% ipython --no-banner

In [1]: import numpy as np

In [2]: np.set_printoptions(precision=2, suppress=True, linewidth=200, floatmode="fixed")

In [3]: def tidy(a):
   ...:     return np.round(a, 2) + 0
   ...: 

In [4]: feats = np.loadtxt("test3.csv", delimiter=",")

In [5]: feats
Out[5]: 
array([[ 0.80,  0.20,  0.30, -0.80, -0.10, -1.70,  0.70, -0.40, -0.50, -0.80, -1.70,  0.10, -0.60,  0.00],
       [-0.30,  0.20, -0.40,  0.90, -0.20, -0.60, -2.10,  0.00, -1.00,  0.10,  0.70,  0.60, -0.10, -0.90],
       [ 0.40,  0.30, -0.40,  0.10,  1.70,  0.50, -1.20,  0.30,  0.30,  0.50,  2.50,  0.20,  1.30, -2.90],
       [-0.70, -0.60,  0.80, -0.10,  1.60, -1.90,  0.80,  0.00, -0.90, -0.80, -0.40, -2.10, -2.50, -1.00],
       [ 1.70,  2.00,  1.50, -0.20, -0.30,  0.50, -0.10, -0.80,  1.00, -0.30,  0.10, -1.70, -0.70,  0.60],
       [-1.10,  0.60, -1.20,  0.20, -0.60,  1.40, -0.20,  1.20, -0.30,  1.60, -0.30,  0.70,  0.10, -0.10]])

In [6]: M2 = feats / np.sqrt((feats ** 2).mean(axis=1, keepdims=True))

In [7]: tidy(M2[4])
Out[7]: array([ 1.64,  1.93,  1.45, -0.19, -0.29,  0.48, -0.10, -0.77,  0.97, -0.29,  0.10, -1.64, -0.68,  0.58])

In [8]: tidy(np.linalg.norm(M2, axis=1))
Out[8]: array([3.74, 3.74, 3.74, 3.74, 3.74, 3.74])

In [9]: np.linalg.matrix_rank(M2) == np.linalg.matrix_rank(feats)
Out[9]: np.True_

In [10]: E = np.load("out17.npy")

In [11]: tidy(E)
Out[11]: 
array([[-2.41, -0.11, -1.62, -0.35, -0.67,  0.94, -0.70,  1.74,  2.19, -0.57, -0.22,  2.52],
       [-0.69, -3.26, -0.10,  1.19, -0.78,  0.04,  1.61, -0.31, -0.27,  2.86,  0.65,  0.69],
       [ 2.07, -1.52,  0.38, -1.92, -0.21,  1.38, -0.31,  0.35,  3.10,  0.32,  0.35, -1.60],
       [ 0.52,  1.08,  0.78, -1.09,  2.50, -0.13, -0.72,  2.40, -0.57,  2.77,  0.60,  0.93],
       [-0.17,  0.14, -2.28, -0.43, -1.70, -2.57, -0.37,  2.00, -0.27,  0.79, -0.22, -2.27],
       [ 0.17, -2.05, -0.86, -0.64,  1.59, -2.01, -2.97, -1.75,  0.03, -0.18, -0.61,  0.87],
       [ 2.76, -0.03, -2.62, -0.35, -0.94,  1.48, -0.29,  0.04, -1.79, -0.25,  1.19,  1.59],
       [ 1.21,  0.80, -0.78, -1.32,  0.35, -1.60,  2.75, -0.89,  1.02,  0.47, -2.40,  1.57],
       [ 1.03, -2.19,  1.60,  0.08,  0.01, -0.78,  0.57,  2.75, -1.06, -2.30, -1.01,  0.79],
       [-0.34,  0.41,  2.17, -2.48, -3.06, -0.60, -1.00, -0.65, -0.81,  0.72,  0.28,  1.21],
       [-0.52, -0.40, -0.36, -0.46, -0.20,  2.36, -0.90,  0.11, -1.42,  0.97, -3.73, -0.95],
       [ 1.90,  0.93,  0.87,  3.13, -1.35, -0.49, -1.60,  0.34,  1.43,  1.01, -1.18,  0.88]])

In [12]: tidy(E[:, 2] @ E[:, 4])
Out[12]: np.float64(0.0)

In [13]: tidy(np.linalg.norm(E, axis=0))
Out[13]: array([5.00, 5.00, 5.00, 5.00, 5.00, 5.00, 5.00, 5.00, 5.00, 5.00, 5.00, 5.00])

In [14]: tidy(np.linalg.svd(E, compute_uv=False))
Out[14]: array([5.00, 5.00, 5.00, 5.00, 5.00, 5.00, 5.00, 5.00, 5.00, 5.00, 5.00, 5.00])

In [15]: Uu, s, VT = np.linalg.svd(feats, full_matrices=False)

In [16]: np.abs(Uu[:, 0]).round(6).argmax()
Out[16]: np.int64(2)

In [17]: tidy(np.abs(VT[0]))
Out[17]: array([0.10, 0.02, 0.29, 0.13, 0.01, 0.37, 0.33, 0.16, 0.04, 0.29, 0.40, 0.35, 0.43, 0.25])

In [18]: tidy(np.sqrt((s ** 2).sum())), tidy(np.linalg.norm(feats))
Out[18]: (np.float64(9.28), np.float64(9.28))

In [19]: tidy(s)
Out[19]: array([5.83, 4.65, 3.96, 2.55, 2.36, 1.70])

In [20]: tidy(Uu.T @ feats @ VT.T)
Out[20]: 
array([[5.83, 0.00, 0.00, 0.00, 0.00, 0.00],
       [0.00, 4.65, 0.00, 0.00, 0.00, 0.00],
       [0.00, 0.00, 3.96, 0.00, 0.00, 0.00],
       [0.00, 0.00, 0.00, 2.55, 0.00, 0.00],
       [0.00, 0.00, 0.00, 0.00, 2.36, 0.00],
       [0.00, 0.00, 0.00, 0.00, 0.00, 1.70]])

In [21]: tidy(Uu.T @ Uu)
Out[21]: 
array([[1.00, 0.00, 0.00, 0.00, 0.00, 0.00],
       [0.00, 1.00, 0.00, 0.00, 0.00, 0.00],
       [0.00, 0.00, 1.00, 0.00, 0.00, 0.00],
       [0.00, 0.00, 0.00, 1.00, 0.00, 0.00],
       [0.00, 0.00, 0.00, 0.00, 1.00, 0.00],
       [0.00, 0.00, 0.00, 0.00, 0.00, 1.00]])

In [22]: tidy(s / s[0])
Out[22]: array([1.00, 0.80, 0.68, 0.44, 0.41, 0.29])

In [23]: tidy(VT @ VT.T)
Out[23]: 
array([[1.00, 0.00, 0.00, 0.00, 0.00, 0.00],
       [0.00, 1.00, 0.00, 0.00, 0.00, 0.00],
       [0.00, 0.00, 1.00, 0.00, 0.00, 0.00],
       [0.00, 0.00, 0.00, 1.00, 0.00, 0.00],
       [0.00, 0.00, 0.00, 0.00, 1.00, 0.00],
       [0.00, 0.00, 0.00, 0.00, 0.00, 1.00]])

In [24]: F = np.load("dump.npy")

In [25]: F
Out[25]: 
array([[ 1,  2,  0,  0,  0,  0],
       [ 8,  0,  0,  0,  0,  0],
       [-4, -9,  0,  0,  0,  0],
       [ 0,  0,  1,  2,  0,  0],
       [ 0,  0,  8,  0,  0,  0],
       [ 0,  0, -4, -9,  0,  0],
       [ 0,  0,  0,  0,  1,  2],
       [ 0,  0,  0,  0,  8,  0],
       [ 0,  0,  0,  0, -4, -9]])

In [26]: Uu, s, VT = np.linalg.svd(F, full_matrices=False)

In [27]: tidy(np.sqrt((s ** 2).sum())), tidy(np.linalg.norm(F))
Out[27]: (np.float64(22.32), np.float64(22.32))

In [28]: tidy(Uu.T @ F @ VT.T)
Out[28]: 
array([[11.00,  0.00,  0.00,  0.00,  0.00,  0.00],
       [ 0.00, 11.00,  0.00,  0.00,  0.00,  0.00],
       [ 0.00,  0.00, 11.00,  0.00,  0.00,  0.00],
       [ 0.00,  0.00,  0.00,  6.70,  0.00,  0.00],
       [ 0.00,  0.00,  0.00,  0.00,  6.70,  0.00],
       [ 0.00,  0.00,  0.00,  0.00,  0.00,  6.70]])

In [29]: tidy(np.cumsum(s ** 2) / np.sum(s ** 2))
Out[29]: array([0.24, 0.49, 0.73, 0.82, 0.91, 1.00])

In [30]: tidy(Uu.T @ Uu)
Out[30]: 
array([[1.00, 0.00, 0.00, 0.00, 0.00, 0.00],
       [0.00, 1.00, 0.00, 0.00, 0.00, 0.00],
       [0.00, 0.00, 1.00, 0.00, 0.00, 0.00],
       [0.00, 0.00, 0.00, 1.00, 0.00, 0.00],
       [0.00, 0.00, 0.00, 0.00, 1.00, 0.00],
       [0.00, 0.00, 0.00, 0.00, 0.00, 1.00]])

In [31]: proj = F @ np.linalg.solve(F.T @ F, F.T)

In [32]: tidy(np.diag(proj))
Out[32]: array([0.05, 1.00, 0.95, 0.05, 1.00, 0.95, 0.05, 1.00, 0.95])

In [33]: np.linalg.matrix_rank(np.eye(9) - proj)
Out[33]: np.int64(3)
